>>> import numpy as np
>>> np.set_printoptions(precision=1, suppress=True, linewidth=140, legacy="1.25")
>>> def tidy(a):
...     return np.round(a, 1) + 0
... 
>>> data = np.load("a.npy")
>>> data
array([[0., 0., 9., 9., 3., 1.],
       [0., 0., 9., 0., 6., 8.],
       [9., 9., 0., 0., 0., 0.],
       [9., 0., 0., 0., 0., 0.],
       [3., 6., 0., 0., 0., 0.],
       [1., 8., 0., 0., 0., 0.]])
>>> rank = np.linalg.matrix_rank(data)
>>> rank
4
>>> N = np.linalg.svd(data)[2][rank:].T
>>> np.linalg.matrix_rank(data.T @ data), np.linalg.matrix_rank(data @ data.T)
(4, 4)
>>> [int(np.linalg.matrix_rank(np.delete(data, i, axis=0))) for i in range(6)]
[3, 3, 4, 4, 4, 4]
>>> tidy(data @ N)
array([[0., 0.],
       [0., 0.],
       [0., 0.],
       [0., 0.],
       [0., 0.],
       [0., 0.]])
>>> x = np.array([2, 2, 0, 2, -2, -2])
>>> data @ np.eye(6)[1]
array([0., 0., 9., 0., 6., 8.])
>>> data @ x
array([ 10., -28.,  36.,  18.,  18.,  18.])
>>> (data @ x).argmax()
2
>>> tidy(np.linalg.norm(data[4], 1)), tidy(np.linalg.norm(data[4], np.inf))
(9.0, 6.0)
>>> tidy(np.linalg.norm(data, 1)), tidy(np.linalg.norm(data, np.inf))
(23.0, 23.0)
>>> tidy(np.linalg.norm(data[4] - data[1]))
15.0
>>> M2 = np.array([[1, 0], [2, 0], [0, 0], [1, 2], [0, 0], [1, 2]])
>>> np.einsum("ij->j", data)
array([22., 23., 18.,  9.,  9.,  9.])
>>> np.einsum("ij,ij->i", data, data)
array([172., 181., 162.,  81.,  45.,  65.])
>>> q, _ = np.linalg.qr(np.array([[-2.3, 0.1, 0.8, -0.2, 0.5, 0.9, -0.8, -0.8, -0.8],
...     [0.0, 1.5, 0.7, 0.5, 0.2, -1.2, -0.9, 0.9, 1.4],
...     [0.6, 0.0, 0.5, 0.7, 0.5, -1.1, -0.6, 0.9, 0.7],
...     [1.5, 0.5, -0.2, 0.6, 1.3, 0.2, 0.2, -2.8, 0.2],
...     [-0.5, -0.4, -1.6, -1.0, -0.6, -0.6, 0.3, 0.9, -0.6],
...     [-0.1, 0.7, 2.0, -0.7, -1.3, -0.6, -0.1, 1.3, -0.3],
...     [-0.9, 1.7, 0.3, 2.1, 0.2, -0.6, -0.4, 2.2, 1.1],
...     [-1.2, -1.2, 1.0, 0.1, 1.1, 0.0, 0.4, -1.4, -1.8],
...     [0.0, -0.8, -0.6, 1.0, -0.6, -2.6, 0.9, 0.2, -0.3]]))
>>> K = 3 * q
>>> tidy(K)
array([[-2.1, -0.2, -0.1,  0.3, -0.8, -0.1, -0.6,  1.6, -0.8],
       [ 0. , -1.6, -0.2,  0.2, -0.4, -1.9, -0.3,  0.1,  1.6],
       [ 0.6,  0. , -0.7, -0.9, -0.2, -1. , -2. , -0.7, -1.3],
       [ 1.4, -0.4,  0. , -0.4, -1.6, -0.4,  1.4,  0.9, -1.1],
       [-0.5,  0.4,  1.7,  1.1,  0.2, -1.5,  0.5, -0.9, -1.1],
       [-0.1, -0.7, -1.9,  1.1,  1.4, -0.4,  0.9,  0. , -1. ],
       [-0.8, -1.8,  0.6, -1.6,  0.4,  0.6,  0.6, -0.9, -0.6],
       [-1.1,  1.2, -1.2, -0.8, -1. , -0.7,  1.1, -1.2,  0.4],
       [ 0. ,  0.8,  0.3, -1.6,  1.6, -1.1,  0.4,  1.3,  0.1]])
>>> x = np.array([2, -1, 0, -3, -3, 2, 3, -3, 2])
>>> rhs = K @ x
>>> tidy(rhs)
array([-10.7,   0.5,  -4.2,   7.4,  -5.8,  -6.8,   8.4,   8.4,  -5.7])
>>> tidy(np.linalg.solve(K, K[:, 0]))
array([1., 0., 0., 0., 0., 0., 0., 0., 0.])
>>> tidy(np.linalg.solve(K.T, K[6]))
array([0., 0., 0., 0., 0., 0., 1., 0., 0.])
>>> tidy(np.linalg.solve(K, rhs))
array([ 2., -1.,  0., -3., -3.,  2.,  3., -3.,  2.])
>>> tidy(np.linalg.det(K))
19683.0
>>> M2 = K / np.linalg.norm(K, axis=1, keepdims=True)
>>> C2 = M2 @ M2.T
>>> tidy(np.linalg.norm(M2, axis=1))
array([1., 1., 1., 1., 1., 1., 1., 1., 1.])
>>> (C2 - 2 * np.eye(9)).round(6).argmax(axis=1)
array([1, 0, 0, 0, 0, 0, 0, 0, 0])
>>> np.degrees(np.arccos(np.clip(C2[8, 5], -1, 1)))
90.0
>>> (np.abs(C2) > 0.9).astype(int)
array([[1, 0, 0, 0, 0, 0, 0, 0, 0],
       [0, 1, 0, 0, 0, 0, 0, 0, 0],
       [0, 0, 1, 0, 0, 0, 0, 0, 0],
       [0, 0, 0, 1, 0, 0, 0, 0, 0],
       [0, 0, 0, 0, 1, 0, 0, 0, 0],
       [0, 0, 0, 0, 0, 1, 0, 0, 0],
       [0, 0, 0, 0, 0, 0, 1, 0, 0],
       [0, 0, 0, 0, 0, 0, 0, 1, 0],
       [0, 0, 0, 0, 0, 0, 0, 0, 1]])
>>> tidy(C2)
array([[1., 0., 0., 0., 0., 0., 0., 0., 0.],
       [0., 1., 0., 0., 0., 0., 0., 0., 0.],
       [0., 0., 1., 0., 0., 0., 0., 0., 0.],
       [0., 0., 0., 1., 0., 0., 0., 0., 0.],
       [0., 0., 0., 0., 1., 0., 0., 0., 0.],
       [0., 0., 0., 0., 0., 1., 0., 0., 0.],
       [0., 0., 0., 0., 0., 0., 1., 0., 0.],
       [0., 0., 0., 0., 0., 0., 0., 1., 0.],
       [0., 0., 0., 0., 0., 0., 0., 0., 1.]])
>>> tidy(C2[8])
array([0., 0., 0., 0., 0., 0., 0., 0., 1.])
>>> Uu, sig, Vt = np.linalg.svd(K, full_matrices=False)
>>> tidy(np.cumsum(sig ** 2) / np.sum(sig ** 2))
array([0.1, 0.2, 0.3, 0.4, 0.6, 0.7, 0.8, 0.9, 1. ])
>>> tidy(Uu.T @ K @ Vt.T)
array([[3., 0., 0., 0., 0., 0., 0., 0., 0.],
       [0., 3., 0., 0., 0., 0., 0., 0., 0.],
       [0., 0., 3., 0., 0., 0., 0., 0., 0.],
       [0., 0., 0., 3., 0., 0., 0., 0., 0.],
       [0., 0., 0., 0., 3., 0., 0., 0., 0.],
       [0., 0., 0., 0., 0., 3., 0., 0., 0.],
       [0., 0., 0., 0., 0., 0., 3., 0., 0.],
       [0., 0., 0., 0., 0., 0., 0., 3., 0.],
       [0., 0., 0., 0., 0., 0., 0., 0., 3.]])
>>> tidy(Uu.T @ Uu)
array([[1., 0., 0., 0., 0., 0., 0., 0., 0.],
       [0., 1., 0., 0., 0., 0., 0., 0., 0.],
       [0., 0., 1., 0., 0., 0., 0., 0., 0.],
       [0., 0., 0., 1., 0., 0., 0., 0., 0.],
       [0., 0., 0., 0., 1., 0., 0., 0., 0.],
       [0., 0., 0., 0., 0., 1., 0., 0., 0.],
       [0., 0., 0., 0., 0., 0., 1., 0., 0.],
       [0., 0., 0., 0., 0., 0., 0., 1., 0.],
       [0., 0., 0., 0., 0., 0., 0., 0., 1.]])
>>> Uu.shape, sig.shape, Vt.shape
((9, 9), (9,), (9, 9))
>>> (sig > 1e-8).sum()
9
>>> tidy(sig / sig[0])
array([1., 1., 1., 1., 1., 1., 1., 1., 1.])
>>> tidy(sig)
array([3., 3., 3., 3., 3., 3., 3., 3., 3.])
>>> M2 = K / np.sqrt((K ** 2).mean(axis=1, keepdims=True))
>>> tidy(K - K.mean(axis=1, keepdims=True))
array([[-1.8,  0.1,  0.2,  0.6, -0.5,  0.2, -0.3,  1.9, -0.5],
       [ 0.3, -1.3,  0.1,  0.4, -0.1, -1.6,  0. ,  0.4,  1.9],
       [ 1.3,  0.7,  0. , -0.2,  0.5, -0.3, -1.3,  0. , -0.7],
       [ 1.4, -0.4,  0. , -0.4, -1.5, -0.4,  1.4,  1. , -1.1],
       [-0.5,  0.4,  1.7,  1.1,  0.2, -1.5,  0.5, -0.9, -1.1],
       [ 0. , -0.7, -1.8,  1.1,  1.5, -0.3,  1. ,  0. , -0.9],
       [-0.4, -1.4,  1. , -1.2,  0.8,  1. ,  1. , -0.5, -0.2],
       [-0.7,  1.6, -0.8, -0.5, -0.6, -0.3,  1.4, -0.8,  0.8],
       [-0.2,  0.6,  0.1, -1.8,  1.4, -1.3,  0.2,  1.1, -0.2]])
>>> tidy(np.linalg.norm(M2, axis=1))
array([3., 3., 3., 3., 3., 3., 3., 3., 3.])
>>> J = np.load("m.npy")
>>> J
array([[-3,  6,  2, -7,  7,  0,  0,  6],
       [ 0,  2, -6,  4, -1, -7, -6,  3],
       [ 0,  0,  8, -2,  2,  3, -9,  1],
       [ 0,  0,  0,  9, -8,  9, -5,  9],
       [ 0,  0,  0,  0,  6,  7, -4, -2],
       [ 0,  0,  0,  0,  0, -5,  2,  0],
       [ 0,  0,  0,  0,  0,  0, -6, -6],
       [ 0,  0,  0,  0,  0,  0,  0,  7]])
>>> rng = np.random.default_rng(30)
>>> labels = rng.permutation(8)
>>> labels
array([1, 6, 0, 5, 4, 7, 3, 2])
>>> M2 = J[labels][:, labels]
>>> tidy(np.sort(np.abs(np.linalg.eigvals(M2))))
array([2., 3., 5., 6., 6., 7., 8., 9.])
>>> M2
array([[ 2, -6,  0, -7, -1,  3,  4, -6],
       [ 0, -6,  0,  0,  0, -6,  0,  0],
       [ 6,  0, -3,  0,  7,  6, -7,  2],
       [ 0,  2,  0, -5,  0,  0,  0,  0],
       [ 0, -4,  0,  7,  6, -2,  0,  0],
       [ 0,  0,  0,  0,  0,  7,  0,  0],
       [ 0, -5,  0,  9, -8,  9,  9,  0],
       [ 0, -9,  0,  3,  2,  1, -2,  8]])
>>> np.diag(M2)
array([ 2, -6, -3, -5,  6,  7,  9,  8])
>>> M2 = np.array([[3, 1, 1, 2, 0, 2],
...     [0, 0, 1, 1, 1, 2],
...     [3, 3, 0, 0, 2, 1],
...     [2, 0, 1, 3, 1, 1],
...     [3, 2, 3, 3, 1, 1],
...     [3, 2, 2, 2, 0, 2]])
>>> mat = np.triu(M2, 1)
>>> mat
array([[0, 1, 1, 2, 0, 2],
       [0, 0, 1, 1, 1, 2],
       [0, 0, 0, 0, 2, 1],
       [0, 0, 0, 0, 1, 1],
       [0, 0, 0, 0, 0, 1],
       [0, 0, 0, 0, 0, 0]])
>>> np.argsort(-np.linalg.norm(mat, axis=0).round(6), kind="stable")[:3]
array([5, 4, 3])
>>> np.linalg.cond(mat) > 100
True
>>> X = np.load("test13.npy")
>>> X
array([[0, 1, 0, 0, 0, 1, 1, 0, 0, 0],
       [1, 0, 0, 0, 0, 1, 1, 0, 1, 0],
       [0, 0, 0, 1, 0, 0, 0, 1, 0, 0],
       [0, 0, 1, 0, 0, 0, 0, 1, 0, 0],
       [0, 0, 0, 0, 0, 0, 0, 1, 0, 0],
       [1, 1, 0, 0, 0, 0, 1, 0, 1, 0],
       [1, 1, 0, 0, 0, 1, 0, 0, 1, 0],
       [0, 0, 1, 1, 1, 0, 0, 0, 0, 0],
       [0, 1, 0, 0, 0, 1, 1, 0, 0, 0],
       [0, 0, 0, 0, 0, 0, 0, 0, 0, 0]])
>>> evals, V = np.linalg.eigh(X)
>>> evals.sum(), np.trace(X)
(0.0, 0)
>>> np.abs(V[:, -1]).round(6).argmax()
1
